>>> import numpy as np
>>> np.set_printoptions(suppress=True, linewidth=200)
>>> m1 = np.load("a.npy")
>>> m1
array([[20,  3,  8,  6,  3,  9,  7,  9,  6,  8,  1,  6],
       [ 6,  9,  3,  3,  4,  3,  4,  4,  0,  6,  0,  8],
       [ 6,  0,  7,  7,  0,  5,  9,  7,  1,  2,  5,  0],
       [ 4,  5,  7,  9,  0,  1,  2,  6,  1,  6,  8,  5],
       [ 3,  6,  3,  5,  2,  7,  3,  5,  9,  1,  4,  9],
       [ 2,  8,  9,  0,  7, 13,  0,  6,  4,  9,  0,  0],
       [ 6,  5,  0,  2,  8,  1, 14,  7,  5,  9,  2,  6],
       [ 7,  6,  7,  4,  9,  6,  9, 10,  7,  3,  7,  2],
       [ 9,  3,  7,  9,  0,  2,  8,  3, 21,  1,  7,  6],
       [ 8,  3,  6,  5,  3,  0,  2,  5,  3, 11,  2,  1],
       [ 1,  4,  2,  3,  4,  8,  9,  6,  1,  1,  9,  6],
       [ 4,  0,  9,  6,  7,  0,  4,  0,  1,  5,  0, 18]])
>>> x = np.array([0, -8, -9, 0, 8, -4, 0, 7, 7, -6, 1, 9])
>>> target = m1 @ x
>>> target
array([   4,  -15,  -34,  -41,   90, -125,  106,   63,  128,  -53,   56,  114])
>>> np.round(np.linalg.solve(m1, 2 * target), 2) + 0
array([  0., -16., -18.,   0.,  16.,  -8.,   0.,  14.,  14., -12.,   2.,  18.])
>>> np.round(np.linalg.solve(m1.T, m1[5]), 2) + 0
array([0., 0., 0., 0., 0., 1., 0., 0., 0., 0., 0., 0.])
>>> np.round(np.linalg.solve(m1, target), 2) + 0
array([ 0., -8., -9.,  0.,  8., -4.,  0.,  7.,  7., -6.,  1.,  9.])
>>> w1 = np.array([[0, 0, 2, 0, 1],
...     [2, 1, -2, 1, -1],
...     [0, 0, 2, -2, 2],
...     [-2, 2, 2, 2, 2],
...     [2, 2, -2, 0, 1],
...     [-2, 1, -1, 2, -2],
...     [-2, -1, 1, -2, 2],
...     [1, 2, -1, -2, 1],
...     [1, 0, 2, -2, 0],
...     [2, -2, 2, 2, -1],
...     [2, 0, 1, -2, -2],
...     [-1, 0, 0, 1, -2]])
>>> beta = np.array([4, 9, 6, 7, 2])
>>> H = np.maximum(m1 @ w1 + beta, 0)
>>> np.linalg.matrix_rank(H)
np.int64(5)
>>> H
array([[  0,  34,  80,   0,  33],
       [ 18,  27,  13,  26,   0],
       [  0,  29,  54,   0,  39],
       [ 20,  31,  53,   1,   9],
       [  5,  41,  27,   0,   0],
       [ 36,  38,   5,  21,   0],
       [ 24,  17,  32,   0,  23],
       [ 31,  52,  32,   0,  29],
       [  6,  28, 104,   0,  28],
       [ 35,  14,  59,   7,  24],
       [  1,  36,  10,   0,   0],
       [  0,  21,  46,  19,  10]])
>>> W2 = np.array([[0, 2], [-2, -1], [0, 0], [2, 2], [-1, 0]])
>>> w1 @ W2
array([[-1,  0],
       [ 1,  5],
       [-6, -4],
       [-2, -2],
       [-5,  2],
       [ 4, -1],
       [-4, -7],
       [-9, -4],
       [-4, -2],
       [ 9, 10],
       [-2,  0],
       [ 4,  0]])
>>> H @ W2
array([[-101,  -34],
       [  -2,   61],
       [ -97,  -29],
       [ -69,   11],
       [ -82,  -31],
       [ -34,   76],
       [ -57,   31],
       [-133,   10],
       [ -84,  -16],
       [ -38,   70],
       [ -72,  -34],
       [ -14,   17]])
